In [1]: import numpy as np

In [2]: from numpy import linalg as LA

In [3]: np.set_printoptions(precision=1, suppress=True, linewidth=100, sign=" ")

In [4]: W0 = np.loadtxt("w.csv", delimiter=",")

In [5]: W0
Out[5]: 
array([[ 30.,  40.,  10.,  15.,  45.],
       [ 24.,  32.,   8.,  12.,  36.],
       [ 24.,  32.,   8.,  12.,  36.],
       [  0.,   0.,   0.,   0.,   0.],
       [ 24.,  32.,   8.,  12.,  36.]])

In [6]: LA.cond(W0) > 100
Out[6]: np.True_

In [7]: np.argsort(-LA.norm(W0, axis=0).round(6), kind="stable")[:3]
Out[7]: array([ 4,  1,  0])

In [8]: print(round(float(LA.norm(W0, 2) / LA.norm(W0)), 1))
1.0

In [9]: mat = np.load("data.npy")

In [10]: mat
Out[10]: 
array([[ 0,  0,  1],
       [ 0,  0,  1],
       [ 0,  0,  0]])

In [11]: np.allclose(mat[:-1].T @ LA.lstsq(mat[:-1].T, mat[-1])[0], mat[-1])
Out[11]: True

In [12]: LA.lstsq(mat[:-1].T, mat[-1])[2]
Out[12]: np.int32(1)

In [13]: mat.inv()
---------------------------------------------------------------------------
AttributeError                            Traceback (most recent call last)
Cell In[13], line 1
----> 1 mat.inv()

AttributeError: 'numpy.ndarray' object has no attribute 'inv'

In [14]: (mat - mat.T) / 2
Out[14]: 
array([[ 0. ,  0. ,  0.5],
       [ 0. ,  0. ,  0.5],
       [-0.5, -0.5,  0. ]])

In [15]: np.allclose(mat @ mat.T, mat.T @ mat)
Out[15]: False

In [16]: LA.matrix_power(mat, 2)
Out[16]: 
array([[ 0,  0,  0],
       [ 0,  0,  0],
       [ 0,  0,  0]])

In [17]: np.sort(np.abs(LA.eigvals(mat)))
Out[17]: array([ 0.,  0.,  0.])

In [18]: np.trace(mat)
Out[18]: np.int64(0)

In [19]: np.allclose(mat, mat.T)
Out[19]: False

In [20]: np.poly(mat)
Out[20]: array([ 1.,  0.,  0.,  0.])

In [21]: np.kron(np.eye(2, dtype=int), mat)
Out[21]: 
array([[ 0,  0,  1,  0,  0,  0],
       [ 0,  0,  1,  0,  0,  0],
       [ 0,  0,  0,  0,  0,  0],
       [ 0,  0,  0,  0,  0,  1],
       [ 0,  0,  0,  0,  0,  1],
       [ 0,  0,  0,  0,  0,  0]])

In [22]: print(round(LA.det(2 * mat), 1), round(LA.det(mat), 1))
0.0 0.0

In [23]: round(LA.det(mat[::-1]), 1)
Out[23]: np.float64(0.0)

In [24]: LA.matrix_power(mat - np.diag(np.diag(mat)), 3)
Out[24]: 
array([[ 0,  0,  0],
       [ 0,  0,  0],
       [ 0,  0,  0]])

In [25]: np.sort(LA.eigvals(mat))
Out[25]: array([ 0.,  0.,  0.])

In [26]: rng = np.random.default_rng(69381)

In [27]: idx = rng.permutation(3)

In [28]: idx
Out[28]: array([ 1,  2,  0])

In [29]: B = mat[idx][:, idx]

In [30]: np.sort(np.abs(LA.eigvals(B)))
Out[30]: array([ 0.,  0.,  0.])

In [31]: np.trace(B)
Out[31]: np.int64(0)

In [32]: B
Out[32]: 
array([[ 0,  1,  0],
       [ 0,  0,  0],
       [ 0,  1,  0]])

In [33]: feats = np.loadtxt("m.csv", delimiter=",")

In [34]: feats
Out[34]: 
array([[ 0.2,  0.5,  0.2],
       [ 0.4,  0.5,  0.1],
       [ 0.6,  0.1,  0.3]])

In [35]: x = np.array([0, 2, 3])

In [36]: h = np.maximum(feats @ x, 0)

In [37]: np.maximum(feats @ x, 0) - np.maximum(-feats @ x, 0)
Out[37]: array([ 1.8,  1.3,  1.1])

In [38]: feats.T @ h
Out[38]: array([ 1.6,  1.6,  0.9])

In [39]: np.tanh(feats @ x)
Out[39]: array([ 0.9,  0.9,  0.8])

In [40]: np.maximum(feats @ (3 * x), 0)
Out[40]: array([ 5.2,  3.8,  3.4])

In [41]: B = feats + rng.integers(-2, 3, (3, 1)) @ rng.integers(-2, 3, (1, 3))

In [42]: B
Out[42]: 
array([[ 1.2,  1.5,  2.2],
       [-1.6, -1.5, -3.9],
       [ 0.6,  0.1,  0.3]])

In [43]: np.round(LA.svd(B - feats, compute_uv=False), 1) + 0
Out[43]: array([ 5.5,  0. ,  0. ])

In [44]: Uu, sv, VT = LA.svd(B, full_matrices=False)

In [45]: (sv > 1e-8).sum()
Out[45]: np.int64(3)

In [46]: np.abs(VT[0])
Out[46]: array([ 0.4,  0.4,  0.8])

In [47]: np.cumsum(sv ** 2) / np.sum(sv ** 2)
Out[47]: array([ 1.,  1.,  1.])

In [48]: print(np.round(Uu.T @ B @ VT.T, 1) + 0)
[[ 5.4  0.   0. ]
 [ 0.   0.6  0. ]
 [ 0.   0.   0.4]]

In [49]: sv / sv[0]
Out[49]: array([ 1. ,  0.1,  0.1])

In [50]: sv
Out[50]: array([ 5.4,  0.6,  0.4])

In [51]: np.allclose(Uu * sv @ VT, B)
Out[51]: True

In [52]: print(np.abs(Uu[:, 0]).round(6).argmax())
1

In [53]: np.round(VT @ VT.T, 1) + 0
Out[53]: 
array([[ 1.,  0.,  0.],
       [ 0.,  1.,  0.],
       [ 0.,  0.,  1.]])

In [54]: w, V = LA.eig(feats)

In [55]: print(round(np.prod(w), 1))
-0.1

In [56]: w
Out[56]: array([ 1. , -0.2,  0.2])

In [57]: np.round(feats @ V[:, 0] - w[0] * V[:, 0], 1) + 0
Out[57]: array([ 0.,  0.,  0.])

In [58]: np.sort(LA.eigvals(feats.T))
Out[58]: array([-0.2,  0.2,  1. ])

In [59]: x = np.array([-2, 2, -2])

In [60]: y = feats @ x

In [61]: y
Out[61]: array([ 0. , -0.1, -1.4])

In [62]: np.round(LA.solve(feats.T, feats[1]), 1) + 0
Out[62]: array([ 0.,  1.,  0.])

In [63]: LA.solve(feats, 4 * y)
Out[63]: array([-8.,  8., -8.])

In [64]: LA.solve(feats, feats[:, 2])
Out[64]: array([ 0.,  0.,  1.])

In [65]: arr = np.load("arr.npy")

In [66]: arr
Out[66]: 
array([[ 3.,  1.,  1.,  1.,  1.],
       [ 1.,  3.,  1.,  1.,  1.],
       [ 1.,  1.,  3.,  1.,  1.],
       [ 1.,  1.,  1.,  3.,  1.],
       [ 1.,  1.,  1.,  1.,  3.]])

In [67]: T = np.stack([arr, 4 * arr, arr[::-1]])

In [68]: LA.matrix_rank(T)
Out[68]: array([ 5,  5,  5])

In [69]: LA.det(T)
Out[69]: array([    112.,  114688.,     112.])

In [70]: np.einsum("bij,cij->bc", T, T)
Out[70]: 
array([[   65.,   260.,    49.],
       [  260.,  1040.,   196.],
       [   49.,   196.,    65.]])

In [71]: low = LA.cholesky(arr)

In [72]: print(round(float(np.prod(np.diag(low)) ** 2), 1), round(LA.det(arr), 1))
112.0 112.0

In [73]: low @ low.T
Out[73]: 
array([[ 3.,  1.,  1.,  1.,  1.],
       [ 1.,  3.,  1.,  1.,  1.],
       [ 1.,  1.,  3.,  1.,  1.],
       [ 1.,  1.,  1.,  3.,  1.],
       [ 1.,  1.,  1.,  1.,  3.]])

In [74]: np.diag(low) ** 2
Out[74]: array([ 3. ,  2.7,  2.5,  2.4,  2.3])

In [75]: B = arr / np.sqrt((arr ** 2).mean(axis=1, keepdims=True))

In [76]: LA.matrix_rank(arr - arr.mean(axis=1, keepdims=True))
Out[76]: np.int64(4)

In [77]: print(LA.norm(B, axis=1))
[ 2.2  2.2  2.2  2.2  2.2]

In [78]: print(B[1])
[ 0.6  1.9  0.6  0.6  0.6]

In [79]: LA.matrix_rank(B) == LA.matrix_rank(arr)
Out[79]: np.True_

In [80]: B = arr[0, 0] * arr[1:] - np.outer(arr[1:, 0], arr[0])

In [81]: B
Out[81]: 
array([[ 0.,  8.,  2.,  2.,  2.],
       [ 0.,  2.,  8.,  2.,  2.],
       [ 0.,  2.,  2.,  8.,  2.],
       [ 0.,  2.,  2.,  2.,  8.]])

In [82]: LA.matrix_rank(B), LA.matrix_rank(arr)
Out[82]: (np.int64(4), np.int64(5))

In [83]: arr[:, 0] / arr[0, 0]
Out[83]: array([ 1. ,  0.3,  0.3,  0.3,  0.3])

In [84]: print(np.flatnonzero(~B.round(6).any(axis=1)))
[]

In [85]: round(float(LA.norm(arr) ** 2 / LA.norm(arr, 2) ** 2), 1)
Out[85]: 1.3

In [86]: print(round(float(LA.norm(arr, 1)), 1), round(LA.norm(arr, np.inf), 1))
7.0 7.0

In [87]: K = np.load("layer12.npy")

In [88]: K
Out[88]: 
array([[-12,  -8,   4, -24, -16,   8],
       [ 12,  -4,   8,  24,  -8,  16],
       [ -4,   8,  12,  -8,  16,  24],
       [-18, -12,   6, -24, -16,   8],
       [ 18,  -6,  12,  24,  -8,  16],
       [ -6,  12,  18,  -8,  16,  24]])

In [89]: Uu, sv = LA.svd(K)
---------------------------------------------------------------------------
ValueError                                Traceback (most recent call last)
Cell In[89], line 1
----> 1 Uu, sv = LA.svd(K)

ValueError: too many values to unpack (expected 2)

In [90]: Uu, sv, VT = LA.svd(K, full_matrices=False)

In [91]: print(sv / sv[0])
[ 1.   0.9  0.7  0.1  0.1  0.1]

In [92]: Uu.shape, sv.shape, VT.shape
Out[92]: ((6, 6), (6,), (6, 6))

In [93]: round(np.sqrt((sv ** 2).sum()), 1), round(float(LA.norm(K)), 1)
Out[93]: (np.float64(86.9), 86.9)

In [94]: np.round(VT @ VT.T, 1) + 0
Out[94]: 
array([[ 1.,  0.,  0.,  0.,  0.,  0.],
       [ 0.,  1.,  0.,  0.,  0.,  0.],
       [ 0.,  0.,  1.,  0.,  0.,  0.],
       [ 0.,  0.,  0.,  1.,  0.,  0.],
       [ 0.,  0.,  0.,  0.,  1.,  0.],
       [ 0.,  0.,  0.,  0.,  0.,  1.]])

In [95]: print(sv)
[ 58.4  51.2  38.3   5.2   4.6   3.4]

In [96]: (sv > 1e-8).sum()
Out[96]: np.int64(6)

In [97]: np.abs(Uu[:, 0]).round(6).argmax()
Out[97]: np.int64(3)

In [98]: idx = rng.permutation(6)

In [99]: print(idx)
[ 5  1  3  2  4  0]

In [100]: B = K[idx][:, idx]

In [101]: np.sort(np.abs(LA.eigvals(B)))
Out[101]: array([  4.3,   4.3,   4.6,  46.8,  46.8,  50.6])

In [102]: np.allclose(B, K)
Out[102]: False

In [103]: m1 = np.load("case10.npy")

In [104]: m1
Out[104]: 
array([[-2,  5,  0,  0],
       [ 0,  0,  0,  0],
       [ 0,  0, -6,  3]])

In [105]: rank = LA.matrix_rank(m1)

In [106]: rank
Out[106]: np.int64(2)

In [107]: ns = LA.svd(m1)[2][rank:].T

In [108]: ns.shape
Out[108]: (4, 2)

In [109]: [int(LA.matrix_rank(m1[:, :j + 1])) for j in range(4)]
Out[109]: [1, 1, 2, 2]

In [110]: np.allclose(m1 @ ns, 0)
Out[110]: True

In [111]: LA.matrix_rank(m1.T @ m1), LA.matrix_rank(m1 @ m1.T)
Out[111]: (np.int64(2), np.int64(2))

In [112]: ns @ ns.T
Out[112]: 
array([[ 0.9,  0.3,  0. ,  0. ],
       [ 0.3,  0.1,  0. ,  0. ],
       [ 0. ,  0. ,  0.2,  0.4],
       [ 0. ,  0. ,  0.4,  0.8]])

In [113]: [int(LA.matrix_rank(np.delete(m1, i, axis=0))) for i in range(3)]
Out[113]: [1, 2, 1]

In [114]: print(np.round(m1 @ ns, 1) + 0)
[[ 0.  0.]
 [ 0.  0.]
 [ 0.  0.]]

In [115]: [int(LA.matrix_rank(m1[:i])) for i in range(1, len(m1) + 1)]
Out[115]: [1, 1, 2]

In [116]: np.unique(m1.round(6), axis=0).shape
Out[116]: (3, 4)

In [117]: LA.lstsq(m1[:-1].T, m1[-1])[2]
Out[117]: np.int32(1)

In [118]: np.abs(np.diag(LA.qr(m1)[1])) > 1e-9
Out[118]: array([ True, False,  True])

In [119]: theta = np.radians(120)

In [120]: r_ = np.eye(4)

In [121]: r_[0, 0] = r_[3, 3] = np.cos(theta)

In [122]: r_[0, 3], r_[3, 0] = -np.sin(theta), np.sin(theta)

In [123]: print(r_)
[[-0.5  0.   0.  -0.9]
 [ 0.   1.   0.   0. ]
 [ 0.   0.   1.   0. ]
 [ 0.9  0.   0.  -0.5]]

In [124]: B = m1 @ r_.T

In [125]: print(round(float(LA.det(r_)), 1), round(float(np.trace(r_)), 1))
1.0 1.0

In [126]: A = np.load("mat.npy")

In [127]: A
Out[127]: 
array([[-24.5,   9.3,  11. ],
       [ 16.8,  13.7,  -0.4],
       [  6.4,  -7.3,  -1.7],
       [ -1.4,  15.5, -29.2],
       [ -4.9,   0.7, -54.6],
       [-14.1,  23.2,  21.2],
       [ 16.9,   2.3,  23.9],
       [-12. ,  -6.4,  18.8],
       [  7.4,  -9.7, -38.1],
       [ -8.1,   5.6, -10.3],
       [ -2.4,  -8.7,  13.8]])

In [128]: idx = A[:, 1] > np.median(A[:, 1])

In [129]: r0 = A[idx].mean(axis=0) - A[~idx].mean(axis=0)

In [130]: ((A - A.mean(axis=0)) @ r0 > 0).astype(int)
Out[130]: array([ 1,  1,  0,  1,  0,  1,  0,  1,  0,  1,  0])

In [131]: np.argsort(-np.abs(r0).round(6), kind="stable")
Out[131]: array([ 1,  0,  2])

In [132]: proj = A @ LA.solve(A.T @ A, A.T)

In [133]: np.allclose(proj @ proj, proj)
Out[133]: True

In [134]: np.round(LA.eigvalsh(proj), 1) + 0
Out[134]: array([ 0.,  0.,  0.,  0.,  0.,  0.,  0.,  0.,  1.,  1.,  1.])

In [135]: proj.round(1) + 0
Out[135]: 
array([[ 0.4, -0.2, -0.1,  0. ,  0. ,  0.3, -0.2,  0.2, -0.2,  0.1,  0. ],
       [-0.2,  0.4,  0. ,  0.2, -0.1,  0.1,  0.3, -0.2,  0. ,  0. , -0.1],
       [-0.1,  0. ,  0.1, -0.1,  0. , -0.1,  0. ,  0. ,  0.1,  0. ,  0. ],
       [ 0. ,  0.2, -0.1,  0.3,  0.2,  0.2, -0.1, -0.2,  0.1,  0.1, -0.2],
       [ 0. , -0.1,  0. ,  0.2,  0.5, -0.1, -0.3, -0.1,  0.3,  0.1, -0.1],
       [ 0.3,  0.1, -0.1,  0.2, -0.1,  0.5,  0. ,  0. , -0.3,  0.1, -0.1],
       [-0.2,  0.3,  0. , -0.1, -0.3,  0. ,  0.3, -0.1, -0.1, -0.1,  0. ],
       [ 0.2, -0.2,  0. , -0.2, -0.1,  0. , -0.1,  0.2, -0.1,  0. ,  0.1],
       [-0.2,  0. ,  0.1,  0.1,  0.3, -0.3, -0.1, -0.1,  0.3,  0. ,  0. ],
       [ 0.1,  0. ,  0. ,  0.1,  0.1,  0.1, -0.1,  0. ,  0. ,  0.1,  0. ],
       [ 0. , -0.1,  0. , -0.2, -0.1, -0.1,  0. ,  0.1,  0. ,  0. ,  0.1]])

In [136]: round(float(np.trace(proj)), 1)
Out[136]: 3.0
